$ python3 -q
>>> import numpy as np
>>> from numpy import linalg as LA
>>> np.set_printoptions(precision=3, suppress=True, linewidth=120)
>>> mat = np.load("arr.npy")
>>> mat
array([[ 1.927, -0.186, -1.272],
       [ 1.069,  3.103, -0.189],
       [ 5.74 ,  0.998, -3.942],
       [ 2.006, -0.039, -1.379],
       [ 1.377,  2.006, -0.715],
       [ 4.823, -3.137, -3.779],
       [-1.498, -1.857,  0.725],
       [ 4.135, -0.145, -2.895],
       [ 3.015,  2.851, -1.737],
       [ 1.436,  2.086, -0.475],
       [-0.953,  3.128,  1.166],
       [-0.683,  1.971,  0.846],
       [ 3.369,  2.034, -1.994],
       [-0.326,  1.129,  0.163],
       [ 2.649, -2.144, -2.229],
       [ 6.267, -1.061, -4.707],
       [ 2.317, -1.082, -1.979],
       [-3.428, -2.01 ,  2.067]])
>>> left, sigma, Vt = LA.svd(mat)
>>> np.argmax(sigma[:-1] / (sigma[1:] + 1e-6)) + 1
np.int64(2)
>>> out = left[:, :2] @ np.diag(sigma[:2]) @ Vt[:2]
>>> round(float(np.abs(mat - out).max()), 3)
0.165
>>> data = np.array([[5, 0], [0, 0]])
>>> try:
...     LA.inv(data)
... except LA.LinAlgError as e:
...     print(repr(e))
... 
LinAlgError('Singular matrix')
>>> np.unique(data.round(6), axis=0).shape
(2, 2)
>>> np.abs(np.diag(LA.qr(data)[1])) > 1e-9
array([ True, False])
>>> arr = np.load("run5.npy")
>>> arr
array([[0, 1, 1, 1],
       [1, 0, 1, 1],
       [1, 1, 0, 1],
       [1, 1, 1, 0]])
>>> round(float(LA.det(arr.T)), 3)
-3.0
>>> LA.eigvals(arr)
array([-1.,  3., -1., -1.])
>>> np.einsum("ii->", arr)
np.int64(0)
